In [1]: import numpy as np

In [2]: from numpy import linalg as LA

In [3]: np.set_printoptions(suppress=True, linewidth=200)

In [4]: K = np.array([[5, 9, 2, 6, 8], [9, 8, 1, 6, 6], [5, 9, 2, 6, 8], [8, 2, 8, 7, 2]])

In [5]: K
Out[5]: 
array([[5, 9, 2, 6, 8],
       [9, 8, 1, 6, 6],
       [5, 9, 2, 6, 8],
       [8, 2, 8, 7, 2]])

In [6]: # rows and columns are dependent

In [7]: U, s, vt = LA.svd(K)

In [8]: np.argmax(s[:-1] / (s[1:] + 1e-6)) + 1
Out[8]: np.int64(3)

In [9]: M2 = U[:, :3] @ np.diag(s[:3]) @ vt[:3]

In [10]: np.round(LA.norm(K - M2, 2), 2), round(float(s[3]), 2)
Out[10]: (np.float64(0.0), 0.0)

In [11]: np.round(np.abs(K - M2).max(), 2)
Out[11]: np.float64(0.0)

In [12]: LA.matrix_rank(M2)
Out[12]: np.int64(3)

In [13]: W0 = np.loadtxt("run9.csv", delimiter=",")

In [14]: W0
Out[14]: 
array([[4., 1., 1., 1., 1.],
       [1., 4., 1., 1., 1.],
       [1., 1., 4., 1., 1.],
       [1., 1., 1., 4., 1.],
       [1., 1., 1., 1., 4.]])

In [15]: # equal to its transpose

In [16]: x0 = np.ones(5)

In [17]: for _ in range(7):
    ...:     x0 = W0 @ x0
    ...:     x0 /= LA.norm(x0)
    ...:     print(round(x0 @ W0 @ x0, 2))
    ...: 
8.0
8.0
8.0
8.0
8.0
8.0
8.0

In [18]: round(LA.eigvalsh(W0)[-1], 2)
Out[18]: np.float64(8.0)

In [19]: x0.round(2)
Out[19]: array([0.45, 0.45, 0.45, 0.45, 0.45])

In [20]: w, evecs = LA.eigh(W0)

In [21]: np.round(LA.eigvalsh(W0 + 4 * np.eye(5)), 2)
Out[21]: array([ 7.,  7.,  7.,  7., 12.])

In [22]: np.round(LA.svd(W0, compute_uv=False), 2)
Out[22]: array([8., 3., 3., 3., 3.])

In [23]: (w > 1e-8).sum(), (w < -1e-8).sum()
Out[23]: (np.int64(5), np.int64(0))

In [24]: np.round(LA.eigvalsh(W0 @ W0), 2)
Out[24]: array([ 9.,  9.,  9.,  9., 64.])

In [25]: np.round(np.abs(evecs[:, -1]), 2)
Out[25]: array([0.45, 0.45, 0.45, 0.45, 0.45])

In [26]: w.sum(), np.trace(W0)
Out[26]: (np.float64(20.0), np.float64(20.0))

In [27]: w
Out[27]: array([3., 3., 3., 3., 8.])

In [28]: np.round(evecs.T @ evecs, 2) + 0
Out[28]: 
array([[1., 0., 0., 0., 0.],
       [0., 1., 0., 0., 0.],
       [0., 0., 1., 0., 0.],
       [0., 0., 0., 1., 0.],
       [0., 0., 0., 0., 1.]])

In [29]: x0 = np.array([1, -1, 0, -1, -2])

In [30]: rhs = W0 @ x0

In [31]: rhs
Out[31]: array([ 0., -6., -3., -6., -9.])

In [32]: np.round(LA.solve(W0, W0[:, 3]), 2) + 0
Out[32]: array([0., 0., 0., 1., 0.])

In [33]: np.round(LA.solve(W0, -2 * rhs), 2) + 0
Out[33]: array([-2.,  2.,  0.,  2.,  4.])

In [34]: np.round(LA.solve(W0, rhs + W0[:, 2]), 2)
Out[34]: array([ 1., -1.,  1., -1., -2.])

In [35]: M = np.loadtxt("dump.csv", delimiter=",")

In [36]: M.round(2)
Out[36]: 
array([[  3.68,   3.93,  12.53,  -4.98,  -7.66, -16.68],
       [  3.02,   3.63,  11.58,  -4.55,  -6.76, -15.19],
       [  1.2 ,   2.74,   8.63,  -3.2 ,  -4.09, -10.73],
       [  0.01,   2.01,   6.02,  -2.01,  -2.01,  -7.03],
       [ -0.3 ,   1.75,   5.06,  -1.58,  -1.34,  -5.74],
       [ -0.41,   1.64,   4.67,  -1.4 ,  -1.09,  -5.23],
       [ -0.67,   1.1 ,   2.66,  -0.55,  -0.02,  -2.76],
       [ -0.57,   0.77,   1.53,  -0.13,   0.33,  -1.5 ],
       [ -0.83,  -1.83,  -0.33,  -1.74,  -1.52,   1.17],
       [-22.73, -12.91,   0.27, -11.7 ,   1.74,  14.99],
       [-25.81, -14.23,   0.17, -12.7 ,   2.67,  17.1 ]])

In [37]: # looks like rank 3

In [38]: def softmax(z):
    ...:     e = np.exp(z - z.max(axis=-1, keepdims=True))
    ...:     return e / e.sum(axis=-1, keepdims=True)
    ...: 

In [39]: np.round(softmax(M[3]), 2) + 0
Out[39]: array([0.  , 0.02, 0.98, 0.  , 0.  , 0.  ])

In [40]: np.round(softmax(10 * M[3]), 2) + 0
Out[40]: array([0., 0., 1., 0., 0., 0.])

In [41]: S = M @ M.T / np.sqrt(6)

In [42]: softmax(S).round(6).argmax(axis=1)
Out[42]: array([ 0,  0,  0,  0,  0,  0,  0,  0, 10, 10, 10])

In [43]: np.round(softmax(S + np.triu(np.full(S.shape, -np.inf), 1)), 2) + 0
Out[43]: 
array([[1.  , 0.  , 0.  , 0.  , 0.  , 0.  , 0.  , 0.  , 0.  , 0.  , 0.  ],
       [1.  , 0.  , 0.  , 0.  , 0.  , 0.  , 0.  , 0.  , 0.  , 0.  , 0.  ],
       [1.  , 0.  , 0.  , 0.  , 0.  , 0.  , 0.  , 0.  , 0.  , 0.  , 0.  ],
       [1.  , 0.  , 0.  , 0.  , 0.  , 0.  , 0.  , 0.  , 0.  , 0.  , 0.  ],
       [1.  , 0.  , 0.  , 0.  , 0.  , 0.  , 0.  , 0.  , 0.  , 0.  , 0.  ],
       [1.  , 0.  , 0.  , 0.  , 0.  , 0.  , 0.  , 0.  , 0.  , 0.  , 0.  ],
       [0.94, 0.06, 0.  , 0.  , 0.  , 0.  , 0.  , 0.  , 0.  , 0.  , 0.  ],
       [0.79, 0.21, 0.  , 0.  , 0.  , 0.  , 0.  , 0.  , 0.  , 0.  , 0.  ],
       [0.  , 0.  , 0.  , 0.  , 0.  , 0.  , 0.  , 0.  , 0.99, 0.  , 0.  ],
       [0.  , 0.  , 0.  , 0.  , 0.  , 0.  , 0.  , 0.  , 0.  , 1.  , 0.  ],
       [0.  , 0.  , 0.  , 0.  , 0.  , 0.  , 0.  , 0.  , 0.  , 0.  , 1.  ]])

In [44]: np.round(softmax(S), 2) + 0
Out[44]: 
array([[1.  , 0.  , 0.  , 0.  , 0.  , 0.  , 0.  , 0.  , 0.  , 0.  , 0.  ],
       [1.  , 0.  , 0.  , 0.  , 0.  , 0.  , 0.  , 0.  , 0.  , 0.  , 0.  ],
       [1.  , 0.  , 0.  , 0.  , 0.  , 0.  , 0.  , 0.  , 0.  , 0.  , 0.  ],
       [1.  , 0.  , 0.  , 0.  , 0.  , 0.  , 0.  , 0.  , 0.  , 0.  , 0.  ],
       [1.  , 0.  , 0.  , 0.  , 0.  , 0.  , 0.  , 0.  , 0.  , 0.  , 0.  ],
       [1.  , 0.  , 0.  , 0.  , 0.  , 0.  , 0.  , 0.  , 0.  , 0.  , 0.  ],
       [0.94, 0.06, 0.  , 0.  , 0.  , 0.  , 0.  , 0.  , 0.  , 0.  , 0.  ],
       [0.79, 0.21, 0.  , 0.  , 0.  , 0.  , 0.  , 0.  , 0.  , 0.  , 0.  ],
       [0.  , 0.  , 0.  , 0.  , 0.  , 0.  , 0.  , 0.  , 0.  , 0.04, 0.96],
       [0.  , 0.  , 0.  , 0.  , 0.  , 0.  , 0.  , 0.  , 0.  , 0.  , 1.  ],
       [0.  , 0.  , 0.  , 0.  , 0.  , 0.  , 0.  , 0.  , 0.  , 0.  , 1.  ]])

In [45]: U, s, vt = LA.svd(M)

In [46]: s.round(2) + 0
Out[46]: array([53.22, 31.71,  4.31,  0.  ,  0.  ,  0.  ])

In [47]: np.argmax(s[:-1] / (s[1:] + 1e-6)) + 1
Out[47]: np.int64(3)

In [48]: M2 = U[:, :3] @ np.diag(s[:3]) @ vt[:3]

In [49]: M2.round(2)
Out[49]: 
array([[  3.68,   3.93,  12.53,  -4.98,  -7.66, -16.68],
       [  3.02,   3.63,  11.58,  -4.55,  -6.76, -15.19],
       [  1.2 ,   2.74,   8.63,  -3.2 ,  -4.09, -10.73],
       [  0.01,   2.01,   6.02,  -2.01,  -2.01,  -7.03],
       [ -0.3 ,   1.75,   5.06,  -1.58,  -1.34,  -5.74],
       [ -0.41,   1.64,   4.67,  -1.4 ,  -1.09,  -5.23],
       [ -0.67,   1.1 ,   2.66,  -0.55,  -0.02,  -2.76],
       [ -0.57,   0.77,   1.53,  -0.13,   0.33,  -1.5 ],
       [ -0.83,  -1.83,  -0.33,  -1.74,  -1.52,   1.17],
       [-22.73, -12.91,   0.27, -11.7 ,   1.74,  14.99],
       [-25.81, -14.23,   0.17, -12.7 ,   2.67,  17.1 ]])

In [50]: round(np.abs(M - M2).max(), 2)
Out[50]: np.float64(0.0)

In [51]: round(LA.norm(M - M2, 2), 2), round(s[3], 2)
Out[51]: (np.float64(0.0), np.float64(0.0))

In [52]: X = np.loadtxt("w.csv", delimiter=",")

In [53]: X
Out[53]: 
array([[ -1.3,   0. ,   0.5],
       [ -0.9,   0.3,  -0.9],
       [-16. ,  22. ,  14. ],
       [  0.5,  -0.4,   1. ],
       [  0.9,  -0.2,  -0.6],
       [  2. ,   0.2,  -0.3],
       [ -0.1,   0.6,  -0.5],
       [  0.2,  -1.2,   0.2],
       [ -0.7,  -1.7,  -0.2],
       [ -2.4,   1.4,  -1.1]])

In [54]: cov = np.cov(X, rowvar=False)

In [55]: np.round(LA.eigvalsh(cov)[::-1], 2)
Out[55]: array([94.88,  1.14,  0.7 ])

In [56]: cov.round(2)
Out[56]: 
array([[ 26.46, -35.26, -22.23],
       [-35.26,  49.65,  31.14],
       [-22.23,  31.14,  20.6 ]])

In [57]: x0 = np.array([0, 3, 2])

In [58]: rhs = cov @ x0

In [59]: b, lr = np.zeros(3), 1 / LA.norm(cov, 2) ** 2

In [60]: for i in range(300):
    ...:     b -= lr * cov.T @ (cov @ b - rhs)
    ...:     if i % 50 == 0: print(i, round(LA.norm(cov @ b - rhs), 2))
    ...: 
0 2.05
50 2.04
100 2.02
150 2.01
200 2.0
250 1.98

In [61]: b.round(2)
Out[61]: array([-1.54,  2.24,  1.45])

In [62]: Xc = (X - X.mean(axis=0)) / X.std(axis=0)

In [63]: np.argwhere(np.abs(Xc) > 2)
Out[63]: 
array([[2, 0],
       [2, 1],
       [2, 2]])

In [64]: b = LA.lstsq(np.delete(Xc, 1, axis=1), Xc[:, 1])[0]

In [65]: np.round(1 - np.var(Xc[:, 1] - np.delete(Xc, 1, axis=1) @ b), 2)
Out[65]: np.float64(0.97)

In [66]: m1 = np.load("sample15.npy")

In [67]: m1
Out[67]: 
array([[-4.13,  5.91,  9.74],
       [-7.57,  4.88, 10.6 ],
       [-4.42,  4.23,  9.82],
       [-6.75,  3.79, 10.1 ],
       [-4.74,  5.96, 12.05],
       [-5.37,  5.58, 10.54],
       [-6.57,  4.99, 10.02],
       [-5.53,  4.62, 10.76],
       [-5.81,  4.72, 10.46],
       [-5.35,  4.36,  8.91],
       [-5.6 ,  2.3 , 10.22],
       [-5.16,  6.87,  8.83],
       [-5.18,  5.45, 10.27],
       [-5.69,  6.05,  9.7 ],
       [-5.18,  4.13, 10.6 ],
       [-5.19,  5.34, 11.27],
       [-5.08,  3.96, 10.16],
       [-3.46,  4.51,  9.13],
       [-5.2 ,  5.14, 11.38],
       [-3.07,  4.21,  9.93],
       [-6.03,  6.19,  8.61],
       [-4.23,  5.91, 10.05],
       [-3.43,  4.6 ,  9.86],
       [-4.48,  4.9 , 11.06]])

In [68]: U, s, vt = LA.svd(m1)

In [69]: np.argmax(s[:-1] / (s[1:] + 1e-6)) + 1
Out[69]: np.int64(1)

In [70]: M2 = U[:, :1] @ np.diag(s[:1]) @ vt[:1]

In [71]: LA.matrix_rank(m1, rtol=0.05)
Out[71]: np.int64(3)

In [72]: round(LA.norm(m1 - M2, 2), 2), round(s[1], 2)
Out[72]: (np.float64(4.92), np.float64(4.92))

In [73]: LA.matrix_rank(M2)
Out[73]: np.int64(1)
